>>> import numpy as np
>>> np.set_printoptions(suppress=True, linewidth=160)
>>> def rnd(a):
...     return np.round(a, 2) + 0
... 
>>> E = np.array([[1.0, 0.0, 0.0], [0.0, 1.0, 0.0], [0.0, 0.5, 0.5]])
>>> E
array([[1. , 0. , 0. ],
       [0. , 1. , 0. ],
       [0. , 0.5, 0.5]])
>>> f, r1 = E[0], E[1]
>>> f @ r1
np.float64(0.0)
>>> p = (f @ r1) / (f @ f) * f
>>> np.outer(f, r1)
array([[0., 1., 0.],
       [0., 0., 0.],
       [0., 0., 0.]])
>>> r1 - p
array([0., 1., 0.])
>>> np.linalg.matrix_rank(np.outer(f, r1))
np.int64(1)
>>> rnd(np.linalg.norm(f + r1) ** 2 + np.linalg.norm(f - r1) ** 2)
np.float64(4.0)
>>> f = np.array([3, 1, 1])
>>> rng = np.random.default_rng(5983)
>>> M = np.outer(rng.normal(size=23), f) + 0.3 * rng.normal(size=(23, 3))
>>> rnd(M)
array([[ 8.52,  3.32,  3.06],
       [-0.56, -0.74, -0.57],
       [ 2.31,  1.31,  0.88],
       [ 1.65,  0.28,  0.02],
       [ 0.2 ,  0.04,  0.23],
       [ 0.84,  0.24,  0.12],
       [ 4.96,  1.29,  1.82],
       [ 2.81,  0.96,  0.91],
       [-1.63,  0.2 ,  0.19],
       [-3.9 , -1.37, -1.35],
       [ 3.06,  1.16,  1.19],
       [ 3.24,  1.03,  1.16],
       [-0.96,  0.05,  0.44],
       [ 2.17,  0.93,  0.66],
       [ 8.96,  3.04,  3.12],
       [-0.29, -0.32, -0.28],
       [-2.31, -0.89, -0.92],
       [-0.14, -0.31, -0.35],
       [ 0.42,  0.1 , -0.08],
       [ 3.33,  0.46,  1.29],
       [-2.81, -0.96, -1.21],
       [ 0.09, -0.1 , -0.11],
       [-2.64, -1.48, -0.64]])
>>> labels = M[:, 2] > np.median(M[:, 2])
>>> f = M[labels].mean(axis=0) - M[~labels].mean(axis=0)
>>> ((M - M.mean(axis=0)) @ f > 0).astype(int)
array([1, 0, 1, 1, 0, 0, 1, 1, 0, 0, 1, 1, 0, 1, 1, 0, 0, 0, 0, 1, 0, 0, 0])
>>> rnd(f)
array([4.45, 1.68, 1.77])
>>> labels.astype(int)
array([1, 0, 1, 0, 1, 0, 1, 1, 0, 0, 1, 1, 1, 1, 1, 0, 0, 0, 0, 1, 0, 0, 0])
>>> np.argsort(-np.abs(f).round(6), kind="stable")
array([0, 2, 1])
